>>> import numpy as np
>>> from numpy import linalg as LA
>>> np.set_printoptions(precision=3, suppress=True, linewidth=100, legacy="1.25")
>>> m1 = np.loadtxt("out18.csv", delimiter=",")
>>> m1
array([[0., 0., 0., 0., 1., 1., 1., 1., 1., 1., 0., 2., 2.],
       [0., 0., 0., 1., 2., 0., 1., 2., 2., 1., 0., 2., 1.],
       [0., 0., 0., 2., 1., 1., 0., 1., 2., 2., 0., 1., 2.],
       [0., 1., 2., 0., 0., 0., 0., 0., 0., 0., 0., 0., 0.],
       [1., 2., 1., 0., 0., 0., 0., 0., 0., 0., 0., 0., 0.],
       [1., 0., 1., 0., 0., 0., 0., 0., 0., 0., 0., 0., 0.],
       [1., 1., 0., 0., 0., 0., 0., 0., 0., 0., 0., 0., 0.],
       [1., 2., 1., 0., 0., 0., 0., 0., 0., 0., 0., 0., 0.],
       [1., 2., 2., 0., 0., 0., 0., 0., 0., 0., 0., 0., 0.],
       [1., 1., 2., 0., 0., 0., 0., 0., 0., 0., 0., 0., 0.],
       [0., 0., 0., 0., 0., 0., 0., 0., 0., 0., 0., 0., 0.],
       [2., 2., 1., 0., 0., 0., 0., 0., 0., 0., 0., 0., 0.],
       [2., 1., 2., 0., 0., 0., 0., 0., 0., 0., 0., 0., 0.]])
>>> np.round(LA.eigvalsh(m1).min(), 3)
-6.858
>>> arr = np.loadtxt("layer19.csv", delimiter=",")
>>> arr
array([[ 13.,   7., -11.,   5.],
       [ 10.,   9., -10.,   4.],
       [ 30.,  19., -28.,  13.],
       [ 18.,  12., -18.,   9.]])
>>> rk = LA.matrix_rank(m1)
>>> rk
6
>>> ns = LA.svd(m1)[2][rk:].T
>>> LA.matrix_rank(m1.T @ m1), LA.matrix_rank(m1 @ m1.T)
(6, 6)
>>> np.allclose(m1 @ ns, 0)
True
>>> [int(LA.matrix_rank(m1[:, :j + 1])) for j in range(13)]
[1, 2, 3, 4, 5, 6, 6, 6, 6, 6, 6, 6, 6]
>>> [int(LA.matrix_rank(np.delete(m1, i, axis=0))) for i in range(13)]
[5, 5, 5, 6, 6, 6, 6, 6, 6, 6, 6, 6, 6]
>>> [int(LA.matrix_rank(m1[:i])) for i in range(1, len(m1) + 1)]
[1, 2, 3, 4, 5, 6, 6, 6, 6, 6, 6, 6, 6]
>>> x = np.array([2, 0, 0, 2])
>>> target = arr @ x
>>> c, lr = np.zeros(4), 1 / LA.norm(arr, 2) ** 2
>>> for i in range(200):
...     c -= lr * arr.T @ (arr @ c - target)
...     if i % 50 == 0: print(i, round(LA.norm(arr @ c - target), 3))
... 
0 3.403
50 3.129
100 2.877
150 2.646
>>> c
array([ 1.316,  0.411, -1.094,  0.604])
>>> round(LA.cond(arr), 3)
750.263
>>> M = np.array([[2, -1, 3, 0],
...     [4, -2, 6, 0],
...     [-2, 1, -3, 0],
...     [2, -1, 3, 0],
...     [-10, 5, -15, 0]])
>>> left, sig, vt = LA.svd(M)
>>> sig.round(3) + 0
array([21.166,  0.   ,  0.   ,  0.   ])
>>> np.argmax(sig[:-1] / (sig[1:] + 1e-6)) + 1
1
>>> M2 = left[:, :1] @ np.diag(sig[:1]) @ vt[:1]
>>> M2
array([[  2.,  -1.,   3.,   0.],
       [  4.,  -2.,   6.,   0.],
       [ -2.,   1.,  -3.,   0.],
       [  2.,  -1.,   3.,   0.],
       [-10.,   5., -15.,   0.]])
>>> LA.matrix_rank(M2)
1
>>> LA.matrix_rank(M, rtol=0.05)
1
>>> round(float(LA.norm(M - M2, 2)), 3), np.round(sig[1], 3)
(0.0, 0.0)
>>> round(float(LA.norm(M2, 2) / LA.norm(M2)), 3)
1.0
>>> round(float(LA.norm(M, 1)), 3), np.round(LA.norm(M, np.inf), 3)
(30.0, 30.0)
>>> LA.norm(M, axis=1).argmax()
4
>>> round(LA.norm(M, 2), 3)
21.166
>>> data = np.load("dump.npy")
>>> data
array([[0.167, 0.017, 0.1  , 0.05 , 0.083, 0.05 , 0.133, 0.117, 0.15 , 0.133],
       [0.191, 0.17 , 0.021, 0.043, 0.191, 0.17 , 0.085, 0.106, 0.021, 0.   ],
       [0.196, 0.109, 0.13 , 0.13 , 0.   , 0.022, 0.087, 0.13 , 0.   , 0.196],
       [0.086, 0.103, 0.121, 0.034, 0.052, 0.069, 0.138, 0.138, 0.103, 0.155],
       [0.14 , 0.093, 0.07 , 0.093, 0.093, 0.186, 0.116, 0.023, 0.07 , 0.116],
       [0.026, 0.237, 0.079, 0.158, 0.053, 0.026, 0.184, 0.105, 0.132, 0.   ],
       [0.237, 0.   , 0.079, 0.132, 0.158, 0.211, 0.105, 0.   , 0.079, 0.   ],
       [0.222, 0.194, 0.   , 0.028, 0.028, 0.111, 0.139, 0.222, 0.028, 0.028],
       [0.034, 0.172, 0.034, 0.034, 0.276, 0.069, 0.   , 0.034, 0.138, 0.207],
       [0.19 , 0.024, 0.   , 0.214, 0.214, 0.024, 0.024, 0.071, 0.071, 0.167]])
>>> f = np.array([1, 5, 1, 5, 5, 4, 0, 3, 0, 4])
>>> M2 = data + np.outer(f, np.eye(10)[6])
>>> LA.matrix_rank(LA.inv(M2) - LA.inv(data), tol=1e-8)
1
>>> round(LA.det(M2) / LA.det(data), 3), round(1 + LA.solve(data, f)[6], 3)
(153.736, 153.736)
>>> M2
array([[0.167, 0.017, 0.1  , 0.05 , 0.083, 0.05 , 1.133, 0.117, 0.15 , 0.133],
       [0.191, 0.17 , 0.021, 0.043, 0.191, 0.17 , 5.085, 0.106, 0.021, 0.   ],
       [0.196, 0.109, 0.13 , 0.13 , 0.   , 0.022, 1.087, 0.13 , 0.   , 0.196],
       [0.086, 0.103, 0.121, 0.034, 0.052, 0.069, 5.138, 0.138, 0.103, 0.155],
       [0.14 , 0.093, 0.07 , 0.093, 0.093, 0.186, 5.116, 0.023, 0.07 , 0.116],
       [0.026, 0.237, 0.079, 0.158, 0.053, 0.026, 4.184, 0.105, 0.132, 0.   ],
       [0.237, 0.   , 0.079, 0.132, 0.158, 0.211, 0.105, 0.   , 0.079, 0.   ],
       [0.222, 0.194, 0.   , 0.028, 0.028, 0.111, 3.139, 0.222, 0.028, 0.028],
       [0.034, 0.172, 0.034, 0.034, 0.276, 0.069, 0.   , 0.034, 0.138, 0.207],
       [0.19 , 0.024, 0.   , 0.214, 0.214, 0.024, 4.024, 0.071, 0.071, 0.167]])
